>>> import numpy as np
>>> np.set_printoptions(suppress=True, linewidth=120)
>>> feats = np.load("data.npy")
>>> print(feats.round(2) + 0)
[[  4.94   3.71   1.     3.67  -0.7    0.18  -1.62  -2.43  -5.69  -6.07  -4.08   5.17  -0.7 ]
 [ -3.29   5.87  -3.01  -1.75  -4.41  -1.88  -2.35   3.29  -3.27  -2.55   1.83  -0.92   1.69]
 [ -3.32  -4.53   5.57  -7.66  -1.85  -8.49   2.82   1.23  -5.56   0.2    8.53   0.22  -1.41]
 [  5.83  10.77  -5.56   6.15  -0.6    2.76  -2.09  -0.68  -6.43 -10.24  -6.12   6.1    3.46]
 [ -1.66   2.53  -2.78   4.41  -1.69   3.39  -2.49  -1.98   2.47   4.58  -7.65  -4.95  -2.08]
 [  2.22   1.82   0.56   4.87  -1.13   2.31  -2.6   -3.31  -0.99   0.28  -7.15   0.05  -2.81]
 [ -0.12  -1.69  -0.46   1.89   1.82  -0.06   2.67  -3.41   0.01   4.03  -4.37  -3.11  -1.58]
 [  2.5    3.36  -3.18   3.49   1.7    0.86   1.89  -2.41  -2.86  -1.95  -4.87   0.68   1.14]
 [ -2.72  -4.98   1.44  -2.37   1.82  -3.54   4.81  -2.28  -0.38   5.94   0.48  -4.44  -1.73]
 [  4.4    4.1   -2.68   2.79   2.32  -0.54   2.85  -2.16  -5.8   -5.73  -3.05   3.91   2.34]
 [ -2.89   2.33   0.    -2.17  -3.68  -2.69  -1.62   1.74  -2.92  -0.63   1.87  -1.07  -0.3 ]
 [ -5.11   6.05  -5.37  -1.75  -3.81  -1.18  -1.3    3.61  -1.29   0.03   1.18  -3.81   2.45]
 [ -1.2    6.15  -1.65  -0.27  -4.59  -1.17  -3.58   2.32  -4.16  -4.25   0.4    1.18   0.83]
 [ -0.1   -0.79   1.39   1.93  -0.8    0.08  -0.66  -2.64  -0.54   2.68  -4.08  -1.86  -2.87]
 [ -2.88   4.1   -3.06  -2.99  -2.08  -3.44   1.05   2.7   -4.14  -2.41   3.34  -0.71   2.65]
 [ -0.59   8.29  -7.03   4.94  -2.04   3.89  -2.74   0.19  -0.02  -0.88  -6.96  -2.41   1.7 ]
 [  8.55   0.11   0.2    5.15   6.09  -0.1    5.58  -6.44  -6.26  -5.17  -6.15   5.88   0.51]
 [ -7.09   6.47  -8.83  -6.74  -1.27  -5.44   4.81   6.28  -3.99  -1.85   7.89  -3.92   7.35]
 [ -3.48  -8.19   7.83  -8.63  -0.61  -9.66   4.56  -0.08  -5.05   2.59   9.15  -0.57  -2.79]
 [  4.23   9.77  -5.58   6.02  -0.98   3.19  -2.41  -0.73  -4.54  -7.44  -6.67   3.77   2.62]
 [  1.96   7.01  -8.7    8.26   2.13   6.06   0.52  -3.13   1.38   0.9  -11.55  -3.1    1.92]
 [ -4.72  -2.61   3.55  -6.02  -3.23  -6.16   0.61   1.72  -3.15   2.     6.02  -2.12  -1.65]
 [ -4.03   8.18  -7.46   0.94  -3.44   1.22  -2.1    2.97  -0.41  -0.33  -2.09  -3.93   2.9 ]
 [ -5.25  -2.25  -1.8   -2.22   0.3   -2.21   3.41  -0.45   1.48   7.16  -0.01  -7.09  -0.6 ]
 [  1.87   1.89  -0.35  -2.65   1.23  -5.12   4.28   0.19  -7.9   -6.2    3.86   4.23   2.8 ]
 [ -5.35  -2.57  -0.44  -7.54   0.48  -7.51   6.28   2.06  -3.61   2.28   7.85  -3.39   1.96]
 [ -0.05  -5.65   5.51  -1.95   0.61  -4.16   2.59  -3.09  -2.78   2.81   0.74  -0.47  -3.6 ]
 [  6.13   3.6    6.05   3.34  -4.44  -0.53  -6.49  -1.97  -7.68  -8.95  -2.94   8.67  -3.52]
 [ -4.34  -2.28   2.42  -3.04  -2.83  -3.32  -0.38   0.25  -0.65   4.29   1.73  -3.87  -2.63]
 [ -4.6   -4.04  -1.14  -4.8    2.47  -5.2    7.23  -0.4   -1.     5.6    3.6   -5.46   0.87]
 [ -8.48  -8.28   0.96  -6.18   1.35  -5.34   6.54  -0.73   3.06  12.62   3.57 -10.59  -2.15]
 [  3.06   0.32   0.88   0.92   1.61  -2.11   2.65  -2.57  -5.07  -2.99  -1.4    2.81  -0.03]
 [  7.96   5.38  -3.61   6.88   4.07   2.24   2.73  -4.54  -5.78  -7.16  -7.81   5.64   2.24]
 [ -6.73   1.01  -2.81  -4.88  -2.3   -4.04   1.91   2.99  -0.89   3.42   4.25  -5.53   1.43]
 [  3.82   5.09  -4.18   5.35   1.74   2.33   1.01  -2.81  -2.98  -3.25  -6.87   1.57   1.44]
 [  6.99   5.85  -5.46   5.88   4.86   1.62   4.44  -3.77  -5.8   -6.97  -6.61   4.75   3.78]
 [ -2.83   0.15   1.    -1.42  -2.78  -2.11  -1.08   0.24  -1.43   1.95   0.28  -2.38  -1.69]]
>>> blk = np.stack([feats, 2 * feats, feats[::-1]])
>>> print(blk.shape)
(3, 37, 13)
>>> print(np.linalg.matrix_rank(blk))
[5 5 5]
>>> print(np.round(np.linalg.norm(blk, axis=(1, 2)), 2))
[ 90.62 181.25  90.62]
>>> print(np.round(np.einsum("bij,cij->bc", blk, blk), 2))
[[ 8212.88 16425.77   861.18]
 [16425.77 32851.53  1722.37]
 [  861.18  1722.37  8212.88]]
>>> print(round(np.linalg.norm(feats, 2) / np.linalg.norm(feats), 2))
0.72
>>> J = np.loadtxt("sample12.csv", delimiter=",")
>>> print(J)
[[ 0.18 -0.81  0.96 -0.96 -0.98 -0.99]
 [ 0.46  0.12 -0.98  0.56  0.52 -0.74]
 [-0.97 -0.65  1.   -1.   -0.96  1.  ]
 [-0.72  0.06  0.97 -0.75  0.24  0.98]
 [ 0.7   0.37 -0.96  0.97  0.12 -0.88]
 [ 0.76  0.07 -1.    0.76  0.62 -0.98]
 [ 0.22  0.77  0.31  1.    0.42  0.91]
 [-0.94  0.93  1.    0.95  0.97  1.  ]
 [ 0.24 -0.57 -0.07 -0.83 -0.73 -0.97]
 [ 0.69 -0.04 -0.9   0.81 -0.47 -0.98]
 [-0.48  0.85  1.    1.   -0.41  1.  ]
 [ 0.98 -0.22 -1.    0.99 -0.86 -1.  ]
 [-0.91  0.46  0.99 -0.71  0.85  1.  ]
 [-0.3  -0.98  1.   -1.   -1.   -1.  ]
 [-0.34  0.9  -0.39  0.99  0.97  1.  ]
 [-0.74  0.76  1.    0.93  0.42  1.  ]
 [-0.05 -0.14 -0.93 -0.71  0.66 -0.08]
 [-0.77  0.88  0.93  0.96  0.95  1.  ]
 [-0.3  -0.52  1.   -0.79 -0.96 -0.54]
 [ 0.01 -0.56 -0.77 -0.95 -0.09 -0.87]
 [-0.77  0.56  1.    0.69 -0.17  1.  ]
 [ 0.97 -0.77 -1.   -0.24 -0.74 -1.  ]
 [ 0.85  0.19 -0.95  0.98 -0.57 -0.99]
 [-0.8   0.68  1.    0.79  0.23  1.  ]
 [-0.97 -0.32  1.   -0.99 -0.75  1.  ]
 [-0.83  0.89  0.8   0.92  0.98  1.  ]
 [ 0.29  0.81 -1.    0.99  0.97  0.94]
 [ 0.05  0.64  0.3   0.97  0.43  0.9 ]
 [-0.39 -0.24 -0.74 -0.93  0.69  0.54]
 [ 0.89  0.68 -1.    1.    0.49 -0.95]
 [-0.63  0.56  0.88  0.5   0.74  1.  ]
 [ 0.12 -0.02 -0.06  0.16 -0.16 -0.35]
 [ 0.54 -0.35 -0.99 -0.49  0.29 -0.98]
 [-0.41 -0.47  0.33 -0.97 -0.01  0.07]
 [ 0.24  0.25 -0.57  0.74  0.21 -0.08]
 [ 0.77 -0.47 -1.   -0.45  0.26 -1.  ]
 [-0.07 -0.46 -0.96 -0.96  0.56 -0.65]
 [-0.28 -0.8   0.99 -0.99 -0.96 -0.93]
 [-0.34 -0.69 -0.5  -0.99  0.   -0.69]
 [-0.32 -0.38  0.99 -0.71 -0.88 -0.12]
 [-0.54 -0.79  0.82 -1.   -0.62 -0.64]
 [ 0.43  0.26 -0.92  0.81  0.39 -0.52]
 [ 0.    0.11 -0.99 -0.39  0.9   0.35]
 [ 0.84 -0.16 -1.    0.72  0.03 -1.  ]
 [-0.27 -0.47 -0.75 -0.97  0.41 -0.28]
 [ 0.9  -0.8  -0.93 -0.38 -0.98 -1.  ]
 [ 0.01  0.52 -0.67  0.85  0.73  0.84]]
>>> M2 = np.c_[J[:, :5] @ np.array([[0, 0, 1, 0, -2],
...     [0, -1, -1, 1, 1],
...     [1, -2, 3, -1, 2],
...     [2, -2, 2, 1, 0],
...     [1, 0, 2, 1, -2]]), np.array([-2, 2, -1, 1, 3, 3, -1, -1, 0, -1, -1, 3, 3, -3, -3, 1, -3, 3, 1, 3, 3, 0, -3, -2, -1, -3, 3, 3, 0, 1, 1, 3, 2, -3, 3, 1, 1, 2, -1, 0, -1, 2, -1, -1, 0, 0, 1])]
>>> print(M2.round(2))
[[-1.94  0.81 -0.01 -3.71  2.71 -2.  ]
 [ 0.66  0.72 -0.44  2.18 -3.8   2.  ]
 [-1.96  0.65 -1.24 -3.61  5.21 -1.  ]
 [-0.29 -0.5   1.11 -1.42  2.96  1.  ]
 [ 1.1  -0.39 -0.37  2.42 -3.19  3.  ]
 [ 1.14  0.41  0.45  2.45 -4.69  3.  ]
 [ 2.73 -3.39  3.22  1.88  0.11 -1.  ]
 [ 3.87 -4.83  4.97  1.85  2.87 -1.  ]
 [-2.46  2.37 -2.52 -2.06  0.27  0.  ]
 [ 0.25  0.22 -1.29  1.2  -2.28 -1.  ]
 [ 2.59 -4.85  2.85  0.44  4.63 -1.  ]
 [ 0.12  0.24 -1.54  0.91 -2.46  3.  ]
 [ 0.42 -1.02  1.88 -0.39  2.56  3.  ]
 [-2.    0.98 -0.32 -3.98  3.62 -3.  ]
 [ 2.56 -2.1   1.51  3.25 -1.14 -3.  ]
 [ 3.28 -4.62  4.2   1.11  3.4   1.  ]
 [-1.69  3.42 -2.8   0.74 -3.22 -3.  ]
 [ 3.8  -4.66  4.96  1.86  2.38  3.  ]
 [-1.54  0.1  -0.28 -3.27  4.    1.  ]
 [-2.76  4.   -3.82 -0.83 -1.94  3.  ]
 [ 2.21 -3.94  2.71  0.08  4.44  3.  ]
 [-2.22  3.25 -3.22 -0.75 -3.23  0.  ]
 [ 0.44 -0.25 -1.37  1.55 -2.27 -3.  ]
 [ 2.81 -4.26  3.56  0.7   3.82 -2.  ]
 [-1.73  0.3  -1.13 -3.06  5.12 -1.  ]
 [ 3.62 -4.33  4.48  1.99  2.19 -3.  ]
 [ 1.95 -0.79  0.4   3.77 -3.71  3.  ]
 [ 2.67 -3.18  3.11  1.74  0.28  3.  ]
 [-1.91  3.58 -2.85  0.26 -2.32  0.  ]
 [ 1.49 -0.68  0.19  3.17 -4.08  1.  ]
 [ 2.62 -3.32  3.93  0.92  2.1   1.  ]
 [ 0.1  -0.18 -0.04  0.04 -0.06  3.  ]
 [-1.68  3.31 -2.48  0.44 -3.99  2.  ]
 [-1.62  1.75 -0.91 -1.78  1.03 -3.  ]
 [ 1.12 -0.59  0.18  1.77 -1.79  3.  ]
 [-1.64  3.37 -2.14  0.34 -4.53  1.  ]
 [-2.32  4.3  -3.29  0.1  -3.36  1.  ]
 [-1.95  0.8  -0.41 -3.74  3.66  2.  ]
 [-2.48  3.67 -3.13 -1.18 -1.01 -1.  ]
 [-1.31 -0.18 -0.15 -2.96  4.    0.  ]
 [-1.8   1.15 -0.53 -3.23  3.17 -1.  ]
 [ 1.09 -0.04 -0.19  2.38 -3.22  2.  ]
 [-0.87  2.65 -2.06  1.61 -3.67 -1.  ]
 [ 0.47  0.72 -0.5   1.59 -3.9  -1.  ]
 [-2.28  3.91 -3.17 -0.28 -2.25  0.  ]
 [-2.67  3.42 -3.81 -1.23 -2.5   0.  ]
 [ 1.76 -0.88  0.64  2.77 -2.3   1.  ]]
>>> print(np.round(np.linalg.norm(np.linalg.qr(J)[0].T @ M2, axis=0) ** 2 / ((M2 ** 2).sum(axis=0) + 1e-12), 2))
[1.   1.   1.   1.   1.   0.09]
>>> print(np.round(np.linalg.norm(M2 - J @ np.linalg.lstsq(J, M2)[0], axis=0), 2) + 0)
[ 0.    0.    0.    0.    0.   13.33]
>>> print(np.round(np.linalg.lstsq(J, M2[:, 0])[0], 2) + 0)
[0. 0. 1. 2. 1. 0.]
